>>> import numpy as np
>>> from numpy import linalg as LA
>>> np.set_printoptions(precision=3, suppress=True, linewidth=120)
>>> W0 = np.load("x.npy")
>>> print(W0)
[[ 0  1  4  1  0]
 [-3 -2  1 -2 -3]
 [ 0  1  4  1  0]
 [ 0  1  4  1  0]
 [-2 -1  2 -1 -2]
 [-3 -2  1 -2 -3]
 [-2 -1  2 -1 -2]]
>>> U, sv, vt = LA.svd(W0)
>>> V = vt[:(sv > 1e-8).sum()]
>>> rng = np.random.default_rng(1394)
>>> x = W0[5] + -3 * W0[0] + rng.integers(2) * np.eye(5)[3]
>>> print(x)
[ -3.  -5. -11.  -5.  -3.]
>>> print(np.round(LA.norm(x - V.T @ V @ x), 3))
0.0
>>> print(V.T @ V)
[[ 0.333  0.222 -0.111  0.222  0.333]
 [ 0.222  0.204  0.148  0.204  0.222]
 [-0.111  0.148  0.926  0.148 -0.111]
 [ 0.222  0.204  0.148  0.204  0.222]
 [ 0.333  0.222 -0.111  0.222  0.333]]
>>> u, v = W0[4], W0[6]
>>> print(u @ u)
14
>>> print(u @ v)
14
>>> pr = (u @ v) / (u @ u) * u
>>> print(round(float(LA.norm(u + v) ** 2 + LA.norm(u - v) ** 2), 3))
56.0
>>> print(v - pr)
[0. 0. 0. 0. 0.]
>>> print((v - pr) @ u)
0.0
>>> print(LA.matrix_rank(np.outer(u, v)))
1
>>> print(np.outer(u, v))
[[ 4  2 -4  2  4]
 [ 2  1 -2  1  2]
 [-4 -2  4 -2 -4]
 [ 2  1 -2  1  2]
 [ 4  2 -4  2  4]]
>>> W1 = np.array([[4, 1, 0, 2, 3, 5],
...     [1, 0, 6, 0, 6, 3],
...     [1, 1, 2, 0, 0, 8],
...     [5, 7, 4, 5, 1, 3],
...     [9, 3, 7, 6, 6, 8]])
>>> b = np.array([2, 1, 1, 0, 0, 2])
>>> H = np.maximum(W0 @ W1 + b, 0)
>>> print((H > 0).mean(axis=0))
[0.429 0.429 0.429 0.429 0.429 0.429]
>>> print(H)
[[12 12 19  5  7 40]
 [ 0  0  0  0  0  0]
 [12 12 19  5  7 40]
 [12 12 19  5  7 40]
 [ 0  0  0  0  0  0]
 [ 0  0  0  0  0  0]
 [ 0  0  0  0  0  0]]
>>> print(LA.matrix_rank(H))
1
>>> print((H > 0).astype(int))
[[1 1 1 1 1 1]
 [0 0 0 0 0 0]
 [1 1 1 1 1 1]
 [1 1 1 1 1 1]
 [0 0 0 0 0 0]
 [0 0 0 0 0 0]
 [0 0 0 0 0 0]]
>>> C = np.array([[0, 0], [2, 2], [2, 1], [1, 2], [2, 3], [3, 0]])
>>> print(W1 @ C)
[[25 15]
 [33 24]
 [30  4]
 [38 31]
 [62 43]]
>>> print((H @ C).round(6).argmax(axis=1))
[0 0 0 0 0 0 0]
>>> print(H @ C)
[[201  74]
 [  0   0]
 [201  74]
 [201  74]
 [  0   0]
 [  0   0]
 [  0   0]]
>>> other = W0 + rng.integers(-2, 3, (7, 2)) @ rng.integers(-2, 3, (2, 5))
>>> print(other)
[[-4  1  0  3  4]
 [ 3 -1  5 -4 -8]
 [-4  0  2  2  3]
 [ 2  3  2  2  0]
 [ 2 -1  6 -3 -6]
 [-5 -4  3 -3 -3]
 [-6 -1 -2  1  2]]
>>> print(LA.matrix_rank(other - W0, tol=1e-8))
2
>>> print(np.abs(other - W0).sum(axis=1))
[14 18 11  7 14  7 14]
>>> u, v = other[4], other[6]
>>> print(u @ u)
86
>>> pr = (u @ v) / (u @ u) * u
>>> print(v - pr)
[-5.116 -1.442  0.651 -0.326 -0.651]
>>> M = np.load("mat.npy")
>>> print(M)
[[ 1 -1  1 -1  1 -1  1 -1]
 [ 1 -1 -1  1 -1  1  1 -1]
 [ 1  1 -1 -1  1  1 -1 -1]
 [ 1  1  1  1  1  1  1  1]]
>>> def softmax(z):
...     e = np.exp(z - z.max(axis=-1, keepdims=True))
...     return e / e.sum(axis=-1, keepdims=True)
... 
>>> print(softmax(M[0] + -2))
[0.22 0.03 0.22 0.03 0.22 0.03 0.22 0.03]
>>> S = M @ M.T / np.sqrt(8)
>>> print(softmax(S).round(6).argmax(axis=1))
[0 1 2 3]
>>> T = np.stack([M, -3 * M, M[::-1]])
>>> print(T.shape)
(3, 4, 8)
>>> print(np.einsum("bij,cij->bc", T, T))
[[ 32 -96   0]
 [-96 288   0]
 [  0   0  32]]
>>> u = np.array([5, 1, 0, 0, 3, 0, 3])
>>> F = u[np.abs(np.subtract.outer(np.arange(7), np.arange(7)))]
>>> print(F)
[[5 1 0 0 3 0 3]
 [1 5 1 0 0 3 0]
 [0 1 5 1 0 0 3]
 [0 0 1 5 1 0 0]
 [3 0 0 1 5 1 0]
 [0 3 0 0 1 5 1]
 [3 0 3 0 0 1 5]]
>>> evals, V = LA.eigh(F)
>>> x = np.array([-3, 1, 1, 2, -3, -1, -3])
>>> print(np.abs(F).sum(axis=1).max(), round(np.abs(evals).max(), 3))
12 10.674
>>> print(np.round(V * np.maximum(evals, 0) @ V.T, 3) + 0)
[[ 5.161  0.897  0.105  0.     2.895  0.103  2.839]
 [ 0.897  5.065  0.933  0.     0.067  2.935  0.103]
 [ 0.105  0.933  5.068  1.    -0.068  0.067  2.895]
 [ 0.     0.     1.     5.     1.     0.     0.   ]
 [ 2.895  0.067 -0.068  1.     5.068  0.933  0.105]
 [ 0.103  2.935  0.067  0.     0.933  5.065  0.897]
 [ 2.839  0.103  2.895  0.     0.105  0.897  5.161]]
>>> other = F + rng.integers(-2, 3, (7, 6)) @ rng.integers(-2, 3, (6, 7))
>>> print(other)
[[ -2  -3   0   5   5  -5   0]
 [  3  17  -4   1   1  13   6]
 [  2 -10   6   7  -1  -4  -7]
 [ -3   4  -9   9  -1   0   1]
 [  5   3   4   3   5   6   2]
 [  3  10   5   0   3  15   5]
 [  8  -7   8   7  -5   3  -1]]
>>> print(np.abs(other - F).sum(axis=1))
[26 37 35 24 18 31 37]
>>> print(LA.matrix_rank(other - F, tol=1e-8))
6
>>> idx = rng.permutation(7)
>>> other = F[:, idx] * rng.choice([-1, 1], 7)
>>> print(other)
[[-3 -1  3  0 -5  0  0]
 [ 0 -5  0 -3 -1 -1  0]
 [ 0 -1  3  0  0 -5 -1]
 [-1  0  0  0  0 -1 -5]
 [-5  0  0 -1 -3  0 -1]
 [-1 -3  1 -5  0  0  0]
 [ 0  0  5 -1 -3 -3  0]]
>>> U, _, vt = LA.svd(F.T @ other)
>>> print(np.round(U @ vt, 3) + 0)
[[ 0.  0.  0.  0. -1.  0.  0.]
 [ 0. -1.  0.  0.  0.  0.  0.]
 [ 0.  0.  0.  0.  0. -1.  0.]
 [ 0.  0.  0.  0.  0.  0. -1.]
 [-1.  0.  0.  0.  0.  0.  0.]
 [ 0.  0.  0. -1.  0.  0.  0.]
 [ 0.  0.  1.  0.  0.  0.  0.]]
>>> print(softmax(F).sum(axis=1))
[1. 1. 1. 1. 1. 1. 1.]
>>> print(np.round(softmax(10 * F[5]), 3) + 0)
[0. 0. 0. 0. 0. 1. 0.]
>>> print(softmax(F[5]))
[0.006 0.114 0.006 0.006 0.015 0.839 0.015]
>>> S = F @ F.T / np.sqrt(7)
>>> print(softmax(S).round(6).argmax(axis=1))
[0 1 2 3 4 5 6]
>>> print(np.round(softmax(S)[5] @ F, 3) + 0)
[0.094 3.187 0.094 0.    0.906 4.812 0.906]
>>> print(np.round(softmax(S + np.triu(np.full(S.shape, -np.inf), 1)), 3) + 0)
[[1.    0.    0.    0.    0.    0.    0.   ]
 [0.    1.    0.    0.    0.    0.    0.   ]
 [0.    0.    1.    0.    0.    0.    0.   ]
 [0.    0.    0.002 0.998 0.    0.    0.   ]
 [0.094 0.    0.    0.    0.906 0.    0.   ]
 [0.    0.094 0.    0.    0.    0.906 0.   ]
 [0.005 0.    0.005 0.    0.    0.    0.99 ]]
